% python3 -q
>>> import numpy as np
>>> from numpy import linalg as LA
>>> np.set_printoptions(precision=1, suppress=True, linewidth=120, sign=" ")
>>> J = np.loadtxt("case14.csv", delimiter=",")
>>> print(J)
[[ 0.5  0.   0.5  0. ]
 [ 0.3  0.3  0.3  0. ]
 [ 0.5  0.   0.5  0. ]
 [ 0.   0.   0.3  0.7]]
>>> hat = np.triu(np.array([[1, 1, 1, 2], [0, 1, 3, 0], [3, 0, 2, 3], [3, 2, 2, 0]]), 1) + np.eye(4)
>>> other = hat @ J @ LA.inv(hat)
>>> print(hat @ J - J @ hat)
[[ 0.8 -0.2  1.  -1.2]
 [ 1.5 -0.3  0.2 -1.7]
 [ 0.  -0.5  0.5 -0.5]
 [ 0.   0.   0.  -1. ]]
>>> A = np.load("arr.npy")
>>> print(A)
[[-3  0 -1]
 [ 4 -6 -2]
 [-5 -6 -5]
 [ 4 -6 -2]]
>>> x = np.array([1, 2, 1])
>>> print(A @ x)
[ -4 -10 -22 -10]
>>> print(np.einsum("ij,j->i", A, x))
[ -4 -10 -22 -10]
>>> print((A * x).sum(axis=1))
[ -4 -10 -22 -10]
>>> print(A * x)
[[ -3   0  -1]
 [  4 -12  -2]
 [ -5 -12  -5]
 [  4 -12  -2]]
>>> x @ A
Traceback (most recent call last):
  File "<python-input-15>", line 1, in <module>
    x @ A
    ~~^~~
ValueError: matmul: Input operand 1 has a mismatch in its core dimension 0, with gufunc signature (n?,k),(k,m?)->(n?,m?) (size 4 is different from 3)
>>> print((A @ x).argmax())
0
>>> print(A @ np.eye(3)[1])
[ 0. -6. -6. -6.]
>>> print(LA.lstsq(A[:-1].T, A[-1])[2])
2
>>> print(np.abs(np.diag(LA.qr(A)[1])) > 1e-9)
[ True  True False]
>>> print(np.round(np.trace(LA.pinv(A) @ A), 1))
2.0
>>> print(np.round(A @ LA.pinv(A) @ A, 1) + 0)
[[-3.  0. -1.]
 [ 4. -6. -2.]
 [-5. -6. -5.]
 [ 4. -6. -2.]]
>>> F = np.loadtxt("w.csv", delimiter=",")
>>> print(F.round(1) + 0)
[[-0.5 -0.9  0.  -0.1]
 [ 0.2 -0.1  0.9 -0.4]
 [ 0.4 -0.3  0.3  0.8]
 [-0.7  0.4  0.4  0.4]]
>>> w1 = np.array([[-9, 5, -9, 1, 0, 2],
...     [-5, -4, -1, 3, 4, 5],
...     [-3, 7, 2, -8, 7, 9],
...     [-9, 8, 1, -9, -6, -2]])
>>> b = np.array([2, -3, 1, -2, 1, -1])
>>> act = np.maximum(F @ w1 + b, 0)
>>> print((act > 0).astype(int))
[[ 1  0  1  0  0  0]
 [ 1  1  1  0  1  1]
 [ 0  1  0  0  0  0]
 [ 1  0  1  0  1  1]]
>>> print(LA.matrix_rank(act))
4
>>> W2 = np.array([[8, 7, 6], [7, 0, 8], [6, 1, 0], [9, 6, 6], [4, 5, 9], [4, 4, 0]])
>>> print((act @ W2).round(6).argmax(axis=1))
[ 0  2  2  0]
>>> other = LA.inv(F)
>>> print(round(LA.cond(F), 1))
1.0
>>> print(round(float(LA.det(F) * LA.det(other)), 1))
1.0
>>> print(np.round(F @ other, 1) + 0)
[[ 1.  0.  0.  0.]
 [ 0.  1.  0.  0.]
 [ 0.  0.  1.  0.]
 [ 0.  0.  0.  1.]]
>>> print((np.abs(other) > 1e-9).astype(int))
[[ 1  1  1  1]
 [ 1  1  1  1]
 [ 1  1  1  1]
 [ 1  1  1  1]]
>>> x = np.array([4, 5, 0, 5])
>>> print(round(LA.det(F), 1))
-1.0
>>> print([p for p in range(1, 25) if np.allclose(LA.matrix_power(F, p), np.eye(4))])
[]
>>> print(round(LA.norm(x), 1), np.round(LA.norm(F @ x), 1))
8.1 8.1
>>> print(np.round(LA.inv(F), 1) + 0)
[[-0.5  0.2  0.4 -0.7]
 [-0.9 -0.1 -0.3  0.4]
 [ 0.   0.9  0.3  0.4]
 [-0.1 -0.4  0.8  0.4]]
>>> rng = np.random.default_rng(55030)
>>> idx = rng.permutation(4)
>>> print(idx)
[ 0  1  2  3]
>>> other = F[idx][:, idx]
>>> print(np.diag(other))
[-0.5 -0.1  0.3  0.4]
>>> print(np.sort(np.abs(LA.eigvals(other))))
[ 1.  1.  1.  1.]
>>> print(round(float(LA.det(other)), 1), round(float(LA.det(F[idx])), 1))
-1.0 -1.0
>>> print(other.round(1) + 0)
[[-0.5 -0.9  0.  -0.1]
 [ 0.2 -0.1  0.9 -0.4]
 [ 0.4 -0.3  0.3  0.8]
 [-0.7  0.4  0.4  0.4]]
>>> print(np.allclose(other, F))
True
